$ python3 -q
>>> import numpy as np
>>> import numpy.linalg as la
>>> np.set_printoptions(suppress=True, linewidth=100)
>>> rd = lambda a: np.round(a, 2) + 0
>>> mat = np.load("run3.npy")
>>> mat
array([[ 1.91, -2.9 ,  2.01],
       [ 0.63,  2.57,  0.15],
       [ 0.3 ,  0.05,  0.36],
       [ 0.71, -4.51,  3.33],
       [-2.58,  1.49, -3.27],
       [-2.95,  0.45,  1.95],
       [ 1.6 , -0.88,  0.51],
       [ 1.03,  2.14, -1.17],
       [-0.03, -3.98, -1.25],
       [ 1.  , -3.46, -0.29],
       [-2.61,  2.21, -0.14],
       [-0.01,  0.75, -1.53]])
>>> dist = la.norm(mat[:, None] - mat[None], axis=-1)
>>> rd(dist[:5, :5])
array([[0.  , 5.92, 3.74, 2.4 , 8.2 ],
       [5.92, 0.  , 2.55, 7.76, 4.81],
       [3.74, 2.55, 0.  , 5.46, 4.85],
       [2.4 , 7.76, 5.46, 0.  , 9.51],
       [8.2 , 4.81, 4.85, 9.51, 0.  ]])
>>> la.matrix_rank(dist ** 2)
np.int64(5)
>>> rd(la.norm(mat - mat.mean(axis=0), axis=1))
array([3.68, 3.16, 0.74, 5.23, 4.61, 3.57, 1.78, 3.12, 3.71, 3.17, 3.71, 2.02])
>>> (dist + 1e9 * np.eye(12)).round(6).argmin(axis=1)
array([ 3,  7,  6,  0, 11, 10,  2,  1,  9,  8,  5,  7])
>>> dist.mean(axis=1).argmax()
np.int64(3)
>>> np.flatnonzero(dist[9] < dist.mean() / 2)
array([8, 9])
>>> rd(dist[9])
array([2.54, 6.06, 3.64, 3.78, 6.8 , 5.99, 2.77, 5.67, 1.5 , 0.  , 6.72, 4.5 ])
>>> dist.shape
(12, 12)
>>> x0 = np.array([-4, -1, -2])
>>> np.sign((mat @ x0).round(6))
array([-1., -1., -1., -1.,  1.,  1., -1., -1.,  1.,  1.,  1.,  1.])
>>> rd((mat * x0).sum(axis=1))
array([-8.76, -5.39, -1.97, -4.99, 15.37,  7.45, -6.54, -3.92,  6.6 ,  0.04,  8.51,  2.35])
>>> la.norm(mat @ x0) <= la.norm(mat, 2) * la.norm(x0) + 1e-9
np.True_
>>> rd(mat @ (2 * x0))
array([-17.52, -10.78,  -3.94,  -9.98,  30.74,  14.9 , -13.08,  -7.84,  13.2 ,   0.08,  17.02,
         4.7 ])
>>> rd(mat @ np.ones(3))
array([ 1.02,  3.35,  0.71, -0.47, -4.36, -0.55,  1.23,  2.  , -5.26, -2.75, -0.54, -0.79])
>>> rd(mat @ x0)
array([-8.76, -5.39, -1.97, -4.99, 15.37,  7.45, -6.54, -3.92,  6.6 ,  0.04,  8.51,  2.35])
>>> K = np.array([[0.0, -0.5, 0.0],
...     [0.3, 1.0, 1.4],
...     [-1.7, 0.6, -0.8],
...     [0.3, 0.1, -0.2]])
>>> K
array([[ 0. , -0.5,  0. ],
       [ 0.3,  1. ,  1.4],
       [-1.7,  0.6, -0.8],
       [ 0.3,  0.1, -0.2]])
>>> A2 = np.c_[K[:, :2] @ np.array([[1, 3], [1, -1]]), np.array([-2, 1, 0, -1])]
>>> rd(A2)
array([[-0.5,  0.5, -2. ],
       [ 1.3, -0.1,  1. ],
       [-1.1, -5.7,  0. ],
       [ 0.4,  0.8, -1. ]])
>>> rd(la.lstsq(K, A2[:, 0])[0])
array([1., 1., 0.])
>>> rd(la.norm(la.qr(K)[0].T @ A2, axis=0) ** 2 / ((A2 ** 2).sum(axis=0) + 1e-12))
array([1.  , 1.  , 0.41])
>>> la.matrix_rank(A2)
np.int64(3)
>>> t = np.radians(135)
>>> Rm = np.eye(3)
>>> Rm[0, 0] = Rm[1, 1] = np.cos(t)
>>> Rm[0, 1], Rm[1, 0] = -np.sin(t), np.sin(t)
>>> rd(Rm)
array([[-0.71, -0.71,  0.  ],
       [ 0.71, -0.71,  0.  ],
       [ 0.  ,  0.  ,  1.  ]])
>>> A2 = K @ Rm.T
>>> rd(np.abs(A2 - K).max(axis=0))
array([2.48, 2.23, 0.  ])
>>> rd(la.det(Rm)), rd(np.trace(Rm))
(np.float64(1.0), np.float64(-0.41))
>>> rng = np.random.default_rng(57910)
>>> A2 = K + rng.integers(-2, 3, (4, 2)) @ rng.integers(-2, 3, (2, 3))
>>> A2
array([[-4. ,  1.5,  0. ],
       [ 0.3,  2. ,  1.4],
       [-3.7,  2.6, -0.8],
       [-2.7,  1.1, -0.2]])
>>> rd(la.svd(A2 - K, compute_uv=False))
array([6.1 , 1.32, 0.  ])
>>> np.abs(A2 - K).sum(axis=1)
array([6., 1., 4., 4.])
>>> labels = rng.permutation(3)
>>> A2 = K[:, labels] * rng.choice([-1, 1], 3)
>>> A2
array([[-0. ,  0.5,  0. ],
       [-0.3, -1. ,  1.4],
       [ 1.7, -0.6, -0.8],
       [-0.3, -0.1, -0.2]])
>>> U, _, Vt = la.svd(K.T @ A2)
>>> rd(U @ Vt)
array([[-1.,  0.,  0.],
       [ 0., -1.,  0.],
       [ 0.,  0.,  1.]])
>>> rd(la.lstsq(K, A2)[0])
array([[-1.,  0.,  0.],
       [ 0., -1.,  0.],
       [ 0.,  0.,  1.]])
>>> x0 = np.array([2, 1, 2])
>>> y = K @ x0
>>> rd(la.solve(K.T @ K, K.T @ y))
array([2., 1., 2.])
>>> rd(y)
array([-0.5,  4.4, -4.4,  0.3])
>>> try:
...     la.solve(K, y)
... except la.LinAlgError as e:
...     print(repr(e))
... 
LinAlgError('Last 2 dimensions of the array must be square')
>>> y = y + 0.02 * rng.normal(size=4)
>>> rd(y)
array([-0.49,  4.41, -4.4 ,  0.31])
>>> coef, *_ = la.lstsq(K, y)
>>> coef.round()
array([2., 1., 2.])
>>> rd(la.norm(y - K @ coef))
np.float64(0.02)
>>> rd(coef)
array([2., 1., 2.])
>>> [round(float(la.norm(la.solve(K.T @ K + lam * np.eye(3), K.T @ y))), 2) for lam in (0, 1, 10, 100)]
[3.0, 2.42, 0.91, 0.13]
>>> arr = np.loadtxt("layer8.csv", delimiter=",")
>>> arr
array([[ 60.,  14., -20., -14.],
       [ 14.,  22., -12.,  -7.],
       [-20., -12.,  46.,  45.],
       [-14.,  -7.,  45.,  46.]])
>>> U, sig, Vt = la.svd(arr)
>>> rd(sig)
array([108.18,  48.33,  17.24,   0.25])
>>> A2 = U[:, :3] @ np.diag(sig[:3]) @ Vt[:3]
>>> la.matrix_rank(A2)
np.int64(3)
>>> rd(la.norm(arr - A2, 2)), rd(sig[3])
(np.float64(0.25), np.float64(0.25))
>>> la.matrix_rank(arr, rtol=0.05)
np.int64(3)
>>> rd(A2)
array([[ 60.  ,  14.  , -20.01, -13.99],
       [ 14.  ,  21.99, -12.03,  -6.97],
       [-20.01, -12.03,  45.87,  45.12],
       [-13.99,  -6.97,  45.12,  45.89]])
>>> rd(la.norm(arr - A2) / la.norm(arr))
np.float64(0.0)
>>> A2 = la.invert(arr)
Traceback (most recent call last):
  File "<python-input-70>", line 1, in <module>
    A2 = la.invert(arr)
         ^^^^^^^^^
AttributeError: module 'numpy.linalg' has no attribute 'invert'
>>> A2 = la.inv(arr)
>>> (np.abs(A2) > 1e-9).astype(int)
array([[1, 1, 1, 1],
       [1, 1, 1, 1],
       [1, 1, 1, 1],
       [1, 1, 1, 1]])
>>> rd(arr @ A2)
array([[1., 0., 0., 0.],
       [0., 1., 0., 0.],
       [0., 0., 1., 0.],
       [0., 0., 0., 1.]])
>>> np.allclose(A2, arr.T)
False
>>> rd(la.slogdet(arr)[0])
np.float64(1.0)
>>> rd(la.det(arr) * A2)
array([[   684.,    414.,   3258.,  -2916.],
       [   414.,   3244.,   9768.,  -8936.],
       [  3258.,   9768.,  47196., -43692.],
       [ -2916.,  -8936., -43692.,  40984.]])
>>> rd(A2)
array([[ 0.03,  0.02,  0.14, -0.13],
       [ 0.02,  0.14,  0.43, -0.4 ],
       [ 0.14,  0.43,  2.1 , -1.94],
       [-0.13, -0.4 , -1.94,  1.82]])
>>> rd(la.inv(A2))
array([[ 60.,  14., -20., -14.],
       [ 14.,  22., -12.,  -7.],
       [-20., -12.,  46.,  45.],
       [-14.,  -7.,  45.,  46.]])
>>> feats = np.load("w.npy")
>>> feats
array([[ 1.85, -0.43, -0.35],
       [-0.21, -0.18, -0.01],
       [ 2.05, -0.31, -0.6 ],
       [ 1.86, -0.6 , -0.25],
       [ 2.44, -0.08, -0.55],
       [ 0.73,  0.2 , -0.4 ],
       [ 0.25, -0.31, -0.12],
       [ 0.44, -0.22,  0.3 ],
       [ 1.61, -0.63, -0.25],
       [ 0.64, -0.21, -0.04],
       [ 2.57, -0.16, -0.73],
       [ 0.5 , -0.11,  0.16],
       [ 2.18, -0.24, -0.9 ],
       [ 1.7 , -0.79, -0.36],
       [ 0.04, -0.38, -0.5 ],
       [ 0.78,  0.23, -0.08],
       [ 0.57,  0.06,  0.34],
       [-0.1 , -0.53,  0.44],
       [-0.41,  0.17,  0.02],
       [ 0.59, -0.19,  0.3 ],
       [ 1.15, -0.4 ,  0.05],
       [ 0.56,  0.17,  0.13],
       [ 1.93, -0.43, -0.2 ]])
>>> x0 = np.array([7, 0, 6])
>>> np.sign((feats @ x0).round(6))
array([ 1., -1.,  1.,  1.,  1.,  1.,  1.,  1.,  1.,  1.,  1.,  1.,  1.,  1., -1.,  1.,  1.,  1.,
       -1.,  1.,  1.,  1.,  1.])
>>> (feats @ x0).argmax()
np.int64(4)
>>> C = feats[[12, 20]].astype(float)
>>> for _ in range(3):
...     labels = la.norm(feats[:, None] - C, axis=-1).argmin(axis=1)
...     C = np.array([feats[labels == j].mean(axis=0) for j in range(2)])
... 
>>> labels
array([0, 1, 0, 0, 0, 1, 1, 1, 0, 1, 0, 1, 0, 0, 1, 1, 1, 1, 1, 1, 1, 1, 0])
>>> rd(C[1] - C[0])
array([-1.63,  0.29,  0.51])
>>> np.bincount(labels)
array([ 9, 14])
>>> np.abs(C[1] - C[0]).argmax()
np.int64(0)
>>> rd(C)
array([[ 2.02, -0.41, -0.47],
       [ 0.39, -0.12,  0.04]])
>>> Xc = feats - feats.mean(axis=0)
>>> evecs = la.svd(Xc)[2][:1]
>>> A2 = Xc - Xc @ evecs.T @ evecs
>>> rd((Xc @ evecs.T).std(axis=0))
array([0.92])
>>> rd(A2.std(axis=0))
array([0.07, 0.25, 0.23])
>>> rd(np.diag(evecs.T @ evecs))
array([0.91, 0.01, 0.08])
>>> E = np.loadtxt("x.csv", delimiter=",")
>>> E
array([[1., 0., 1.],
       [0., 5., 4.],
       [1., 4., 6.]])
>>> labels = rng.permutation(3)
>>> labels
array([0, 2, 1])
>>> A2 = E[labels][:, labels]
>>> np.diag(A2)
array([1., 6., 5.])
>>> np.trace(A2)
np.float64(12.0)
>>> rd(la.det(A2)), rd(la.det(E[labels]))
(np.float64(9.0), np.float64(-9.0))
>>> w, evecs = la.eig(E)
>>> rd(E @ evecs[:, 0] - w[0] * evecs[:, 0])
array([0., 0., 0.])
>>> rd(np.sort(la.eigvals(E.T)))
array([0.49, 1.91, 9.6 ])
>>> A = np.load("test0.npy")
>>> A
array([[1, 2, 0, 0],
       [2, 1, 2, 0],
       [0, 2, 1, 2],
       [0, 0, 2, 1]])
>>> w, evecs = la.eig(A)
>>> rd(A @ evecs[:, 0] - w[0] * evecs[:, 0])
array([0., 0., 0., 0.])
>>> rd(np.sort(la.eigvals(la.inv(A))))
array([-4.24, -0.45,  0.24,  0.45])
>>> rd(w)
array([ 4.24,  2.24, -2.24, -0.24])
>>> rd(np.sort(la.eigvals(A @ A)))
array([ 0.06,  5.  ,  5.  , 17.94])
>>> q, Rm = la.qr(arr)
>>> rd(q @ Rm)
array([[ 60.,  14., -20., -14.],
       [ 14.,  22., -12.,  -7.],
       [-20., -12.,  46.,  45.],
       [-14.,  -7.,  45.,  46.]])
>>> rd(np.abs(np.diag(Rm)))
array([66.27, 19.24, 47.55,  0.37])
>>> np.allclose(Rm.T @ Rm, arr.T @ arr)
True
>>> data = np.array([[1.0, 0.2], [0.2, 1.0]])
>>> data
array([[1. , 0.2],
       [0.2, 1. ]])
>>> labels = rng.permutation(2)
>>> A2 = data[:, labels] * rng.choice([-1, 1], 2)
>>> A2
array([[1. , 0.2],
       [0.2, 1. ]])
>>> U, _, Vt = la.svd(data.T @ A2)
>>> rd(la.lstsq(data, A2)[0])
array([[1., 0.],
       [0., 1.]])
>>> rd(U @ Vt)
array([[1., 0.],
       [0., 1.]])
>>> labels
array([0, 1])
>>> hat = np.triu(np.array([[7, 9], [-6, -4]]), 1) + np.eye(2)
>>> A2 = hat @ data @ la.inv(hat)
>>> rd(np.poly(A2))
array([ 1.  , -2.  ,  0.96])
>>> la.matrix_rank(A2)
np.int64(2)
>>> x0 = np.array([-4, 1])
>>> h = np.maximum(data @ x0, 0)
>>> rd(np.tanh(data @ x0))
array([-1. ,  0.2])
>>> rd(np.maximum(data @ x0, 0) - np.maximum(-data @ x0, 0))
array([-3.8,  0.2])
>>> F = np.loadtxt("block1.csv", delimiter=",")
>>> rd(F)
array([[ 1.86,  0.85,  2.2 ],
       [ 1.44,  1.87,  1.85],
       [-1.43, -1.89, -1.84],
       [-0.75, -2.66, -1.17],
       [ 1.08,  2.35,  1.51],
       [-1.99,  0.6 , -2.16],
       [ 1.71, -1.79,  1.7 ],
       [-1.66,  1.9 , -1.62],
       [ 1.7 ,  1.33,  2.08],
       [-1.23,  2.51, -1.07],
       [ 1.34, -2.4 ,  1.21],
       [ 1.97, -0.79,  2.12],
       [-1.21,  2.54, -1.05],
       [-0.36,  2.98, -0.03],
       [-1.93, -0.53, -2.24],
       [ 0.81, -2.83,  0.56]])
>>> U, sig, Vt = la.svd(F)
>>> evecs = Vt[:(sig > 1e-8).sum()]
>>> x0 = F[14] + 2 * F[0] + rng.integers(2) * np.eye(3)[1]
>>> rd(x0)
array([1.79, 1.18, 2.16])
>>> rd(la.norm(x0 - evecs.T @ evecs @ x0))
np.float64(0.0)
>>> rd(evecs.T @ evecs)
array([[ 0.45, -0.06,  0.49],
       [-0.06,  0.99,  0.05],
       [ 0.49,  0.05,  0.56]])
>>> la.matrix_rank(np.vstack([F, x0]))
np.int64(2)
>>> Xc = F - F.mean(axis=0)
>>> evecs = la.svd(Xc)[2][:2]
>>> A2 = Xc - Xc @ evecs.T @ evecs
>>> rd(la.norm(A2) / la.norm(Xc))
np.float64(0.0)
>>> rd(A2.std(axis=0))
array([0., 0., 0.])
>>> rd(np.cov(Xc @ evecs.T, rowvar=False))
array([[5.28, 0.  ],
       [0.  , 4.23]])
>>> rd(np.diag(evecs.T @ evecs))
array([0.45, 0.99, 0.56])
